>>> import numpy as np
>>> np.set_printoptions(suppress=True, linewidth=200)
>>> Y = np.array([[3, 3, 0],
...     [2, 1, 3],
...     [1, 0, 3],
...     [3, 1, 3],
...     [3, 1, 3],
...     [2, 1, 3],
...     [0, 1, 3],
...     [2, 1, 2],
...     [3, 3, 3],
...     [2, 2, 0]])
>>> m1 = Y.T @ Y
>>> m1
array([[53, 34, 46],
       [34, 28, 26],
       [46, 26, 67]])
>>> # symmetric, so the eigenvalues are real
>>> blk = np.stack([m1, -2 * m1, m1[::-1]])
>>> np.linalg.matrix_rank(blk)
array([3, 3, 3])
>>> np.linalg.matrix_rank(blk.reshape(3, -1))
np.int64(2)
>>> np.round(np.linalg.norm(blk, axis=(1, 2)), 2)
array([126.4 , 252.81, 126.4 ])
>>> np.einsum("bij,cij->bc", blk, blk)
array([[ 15978, -31956,  15424],
       [-31956,  63912, -30848],
       [ 15424, -30848,  15978]])
>>> (blk @ m1.T).shape
(3, 3, 3)
>>> blk.sum(axis=0)
array([[ -7,  -8,  21],
       [  0,   0,   0],
       [  7,   8, -21]])
>>> rng = np.random.default_rng(5871)
>>> lab = rng.permutation(3)
>>> Y = m1[:, lab] * rng.choice([-1, 1], 3)
>>> Y
array([[ 46,  34, -53],
       [ 26,  28, -34],
       [ 67,  26, -46]])
>>> U, _, VT = np.linalg.svd(m1.T @ Y)
>>> lab
array([2, 1, 0])
>>> np.round(U @ VT, 2) + 0
array([[ 0.,  0., -1.],
       [ 0.,  1.,  0.],
       [ 1.,  0.,  0.]])
>>> Lm = np.linalg.cholesky(m1)
>>> Lm.round(2)
array([[ 7.28,  0.  ,  0.  ],
       [ 4.67,  2.49,  0.  ],
       [ 6.32, -1.41,  5.01]])
>>> np.round(Lm @ Lm.T, 2)
array([[53., 34., 46.],
       [34., 28., 26.],
       [46., 26., 67.]])
>>> K = np.array([[23, -1, 18, 3, -3, 15, 0],
...     [-1, 12, -8, 8, -1, -10, -11],
...     [18, -8, 22, 5, 3, 18, 5],
...     [3, 8, 5, 22, 9, -3, -11],
...     [-3, -1, 3, 9, 13, 2, -2],
...     [15, -10, 18, -3, 2, 18, 8],
...     [0, -11, 5, -11, -2, 8, 11]])
>>> blk = np.stack([K, 3 * K, K[::-1]])
>>> np.round(np.linalg.det(blk), 2) + 0
array([0., 0., 0.])
>>> (blk @ K.T).shape
(3, 7, 7)
>>> np.linalg.matrix_rank(blk)
array([4, 4, 4])
>>> rank = np.linalg.matrix_rank(K)
>>> rank
np.int64(4)
>>> null = np.linalg.svd(K)[2][rank:].T
>>> null.shape
(7, 3)
>>> np.linalg.matrix_rank(K.T @ K), np.linalg.matrix_rank(K @ K.T)
(np.int64(4), np.int64(4))
>>> np.round(K @ null, 2) + 0
array([[0., 0., 0.],
       [0., 0., 0.],
       [0., 0., 0.],
       [0., 0., 0.],
       [0., 0., 0.],
       [0., 0., 0.],
       [0., 0., 0.]])
>>> [int(np.linalg.matrix_rank(K[:i])) for i in range(1, len(K) + 1)]
[1, 2, 3, 4, 4, 4, 4]
>>> hat = np.triu(np.array([[1, 2, 0], [1, 3, 0], [0, 2, 1]]), 1) + np.eye(3)
>>> Y = hat @ m1 @ np.linalg.inv(hat)
>>> hat @ m1 - m1 @ hat
array([[ 68., -50.,  52.],
       [  0., -68.,   0.],
       [  0., -92.,   0.]])
>>> q, _ = np.linalg.qr(np.array([[1.1, 0.6, 0.1, 0.6],
...     [-1.6, -0.2, 1.2, -1.4],
...     [0.3, 1.5, 0.6, -0.3],
...     [-0.4, -1.6, 2.1, 0.8],
...     [-0.5, 0.5, -1.5, 1.8],
...     [-0.8, 0.7, -1.0, 0.1],
...     [0.5, -0.5, 0.7, -0.4],
...     [-0.3, 0.2, 0.5, 0.2],
...     [-0.6, -0.2, 0.2, -0.8],
...     [0.1, 0.3, 0.8, 0.7]]))
>>> E = q @ q.T
>>> E.round(2) + 0
array([[ 0.29, -0.28,  0.25, -0.03, -0.04, -0.13,  0.06,  0.02, -0.15,  0.15],
       [-0.28,  0.65,  0.14,  0.11, -0.15,  0.16, -0.06,  0.13,  0.23,  0.02],
       [ 0.25,  0.14,  0.66, -0.17, -0.11,  0.05, -0.04,  0.17, -0.04,  0.27],
       [-0.03,  0.11, -0.17,  0.79,  0.06, -0.19,  0.07,  0.13, -0.05,  0.24],
       [-0.04, -0.15, -0.11,  0.06,  0.68,  0.28, -0.27,  0.08, -0.11,  0.11],
       [-0.13,  0.16,  0.05, -0.19,  0.28,  0.28, -0.19,  0.05,  0.05, -0.02],
       [ 0.06, -0.06, -0.04,  0.07, -0.27, -0.19,  0.15, -0.06,  0.  , -0.04],
       [ 0.02,  0.13,  0.17,  0.13,  0.08,  0.05, -0.06,  0.11, -0.01,  0.15],
       [-0.15,  0.23, -0.04, -0.05, -0.11,  0.05,  0.  , -0.01,  0.12, -0.09],
       [ 0.15,  0.02,  0.27,  0.24,  0.11, -0.02, -0.04,  0.15, -0.09,  0.28]])
>>> # a projection of rank 4
>>> evals, vecs = np.linalg.eigvalsh(E)
Traceback (most recent call last):
  File "<python-input-42>", line 1, in <module>
    evals, vecs = np.linalg.eigvalsh(E)
    ^^^^^^^^^^^
ValueError: too many values to unpack (expected 2)
>>> evals, vecs = np.linalg.eigh(E)
>>> (evals > 1e-8).sum(), (evals < -1e-8).sum()
(np.int64(4), np.int64(0))
>>> np.round(np.linalg.eigvalsh(E + 5 * np.eye(10)), 2)
array([5., 5., 5., 5., 5., 5., 6., 6., 6., 6.])
>>> np.round(np.linalg.eigvalsh(E @ E), 2) + 0
array([0., 0., 0., 0., 0., 0., 1., 1., 1., 1.])
>>> np.round(vecs.T @ E @ vecs, 2) + 0
array([[0., 0., 0., 0., 0., 0., 0., 0., 0., 0.],
       [0., 0., 0., 0., 0., 0., 0., 0., 0., 0.],
       [0., 0., 0., 0., 0., 0., 0., 0., 0., 0.],
       [0., 0., 0., 0., 0., 0., 0., 0., 0., 0.],
       [0., 0., 0., 0., 0., 0., 0., 0., 0., 0.],
       [0., 0., 0., 0., 0., 0., 0., 0., 0., 0.],
       [0., 0., 0., 0., 0., 0., 1., 0., 0., 0.],
       [0., 0., 0., 0., 0., 0., 0., 1., 0., 0.],
       [0., 0., 0., 0., 0., 0., 0., 0., 1., 0.],
       [0., 0., 0., 0., 0., 0., 0., 0., 0., 1.]])
>>> np.abs(np.diag(np.linalg.qr(E)[1])) > 1e-9
array([ True,  True,  True,  True, False, False, False, False, False, False])
>>> np.round(E.sum(axis=1), 2)
array([ 0.15,  0.94,  1.17,  0.96,  0.54,  0.34, -0.38,  0.78, -0.05,  1.08])
>>> np.round(E.sum(axis=0), 2)
array([ 0.15,  0.94,  1.17,  0.96,  0.54,  0.34, -0.38,  0.78, -0.05,  1.08])
>>> np.count_nonzero(E)
np.int64(100)
>>> round(np.abs(E).max(), 2)
np.float64(0.79)
>>> np.linalg.matrix_rank(E)
np.int64(4)
>>> round(np.linalg.norm(E), 2)
np.float64(2.0)
>>> np.linalg.rank(E)
Traceback (most recent call last):
  File "<python-input-55>", line 1, in <module>
    np.linalg.rank(E)
    ^^^^^^^^^^^^^^
AttributeError: module 'numpy.linalg' has no attribute 'rank'
>>> np.unravel_index(np.abs(E).argmax(), E.shape)
(np.int64(3), np.int64(3))
>>> E[:, 10]
Traceback (most recent call last):
  File "<python-input-57>", line 1, in <module>
    E[:, 10]
    ~^^^^^^^
IndexError: index 10 is out of bounds for axis 1 with size 10
>>> np.zeros(10, 10)
Traceback (most recent call last):
  File "<python-input-58>", line 1, in <module>
    np.zeros(10, 10)
    ~~~~~~~~^^^^^^^^
TypeError: Cannot interpret '10' as a data type
>>> E.shape
(10, 10)
>>> mat = np.array([[0, 0, 2, 0], [0, 0, 2, -4], [2, 0, 0, 0], [2, -4, 0, 0]])
>>> Y = np.linalg.inv(mat)
>>> np.round(np.linalg.det(mat) * Y, 2)
array([[  0.,   0.,  32.,   0.],
       [ -0.,  -0.,  16., -16.],
       [ 32.,   0.,   0.,   0.],
       [ 16., -16.,  -0.,  -0.]])
>>> (np.abs(Y) > 1e-9).astype(int)
array([[0, 0, 1, 0],
       [0, 0, 1, 1],
       [1, 0, 0, 0],
       [1, 1, 0, 0]])
>>> Y
array([[ 0.  ,  0.  ,  0.5 ,  0.  ],
       [-0.  , -0.  ,  0.25, -0.25],
       [ 0.5 ,  0.  ,  0.  ,  0.  ],
       [ 0.25, -0.25, -0.  , -0.  ]])
>>> np.allclose(Y, mat.T)
False
>>> evals, vecs = np.linalg.eig(Y)
>>> np.round(np.sort(np.linalg.eigvals(Y @ Y)), 2)
array([0.06, 0.06, 0.25, 0.25])
>>> np.round(np.sort(np.linalg.eigvals(Y.T)), 2)
array([-0.5 , -0.25,  0.25,  0.5 ])
>>> evals.round(2)
array([-0.5 , -0.25,  0.5 ,  0.25])
>>> hat = np.triu(np.array([[3, 4, -4, 0], [-1, -5, 0, -4], [-1, 3, -1, 0], [-1, -4, -2, -2]]), 1) + np.eye(4)
>>> Y = hat @ mat @ np.linalg.inv(hat)
>>> np.linalg.matrix_rank(Y)
np.int64(4)
>>> np.round(np.poly(Y), 2) + 0
array([  1.,   0., -20.,   0.,  64.])
>>> x0 = np.array([6, 5, 8, 0])
>>> np.einsum("ij,j->i", mat, x0)
array([16, 16, 12, -8])
>>> mat @ np.ones(4)
array([ 2., -2.,  2., -2.])
>>> mat @ np.eye(4)[1]
array([ 0.,  0.,  0., -4.])
>>> (mat * x0).sum(axis=1)
array([16, 16, 12, -8])
>>> np.sign((mat @ x0).round(6))
array([ 1,  1,  1, -1])
>>> r0 = np.array([-1, 0, 2, -2, 2])
>>> M = np.outer(rng.normal(size=30), r0) + 0.1 * rng.normal(size=(30, 5))
>>> M.round(2) + 0
array([[-0.05, -0.06,  0.01,  0.2 , -0.02],
       [-1.47,  0.1 ,  2.9 , -3.02,  2.85],
       [ 0.55, -0.09, -0.88,  0.93, -0.97],
       [ 0.36, -0.08, -0.24,  0.14, -0.15],
       [ 0.6 , -0.09, -1.29,  1.25, -1.36],
       [-0.05, -0.08, -0.39,  0.14, -0.04],
       [ 0.  ,  0.  , -0.24,  0.31, -0.1 ],
       [-1.11,  0.08,  2.27, -2.13,  2.1 ],
       [ 0.85, -0.02, -1.94,  1.85, -1.87],
       [-0.96,  0.08,  1.67, -1.63,  1.56],
       [-1.74, -0.1 ,  3.57, -3.45,  3.42],
       [-0.49,  0.07,  1.12, -1.34,  0.98],
       [ 1.21,  0.05, -2.38,  2.57, -2.61],
       [ 0.23, -0.07, -0.51,  0.7 , -0.46],
       [-0.76, -0.09,  1.39, -1.41,  1.44],
       [-0.95,  0.12,  1.97, -1.68,  1.71],
       [-0.28,  0.  ,  0.56, -0.72,  0.65],
       [ 0.98, -0.04, -1.92,  1.94, -1.96],
       [ 0.91, -0.12, -1.88,  1.95, -2.02],
       [-1.12,  0.07,  2.23, -2.44,  2.32],
       [-1.72, -0.01,  3.44, -3.63,  3.54],
       [-2.67,  0.04,  5.35, -5.24,  5.48],
       [-1.75, -0.03,  3.51, -3.69,  3.37],
       [ 0.61, -0.06, -1.34,  1.37, -1.29],
       [ 1.48,  0.01, -2.97,  2.84, -2.88],
       [-1.01, -0.1 ,  1.86, -1.9 ,  2.08],
       [-0.16, -0.01,  0.42, -0.34,  0.38],
       [ 1.35,  0.01, -2.54,  2.54, -2.38],
       [-0.4 ,  0.15,  0.35, -0.24,  0.29],
       [-2.41, -0.01,  5.35, -5.06,  5.09]])
>>> C2 = np.cov(M, rowvar=False)
>>> np.round(np.polyfit(M[:, 4], M[:, 0], 1), 2)
array([-0.5 , -0.02])
>>> np.round(np.corrcoef(M.T), 2)
array([[ 1.  , -0.26, -1.  ,  0.99, -1.  ],
       [-0.26,  1.  ,  0.25, -0.24,  0.23],
       [-1.  ,  0.25,  1.  , -1.  ,  1.  ],
       [ 0.99, -0.24, -1.  ,  1.  , -1.  ],
       [-1.  ,  0.23,  1.  , -1.  ,  1.  ]])
>>> np.argwhere(np.triu(np.abs(np.corrcoef(M.T)) > 0.8, 1))
array([[0, 2],
       [0, 3],
       [0, 4],
       [2, 3],
       [2, 4],
       [3, 4]])
>>> np.argsort(-M.std(axis=0).round(6), kind="stable")
array([2, 3, 4, 0, 1])
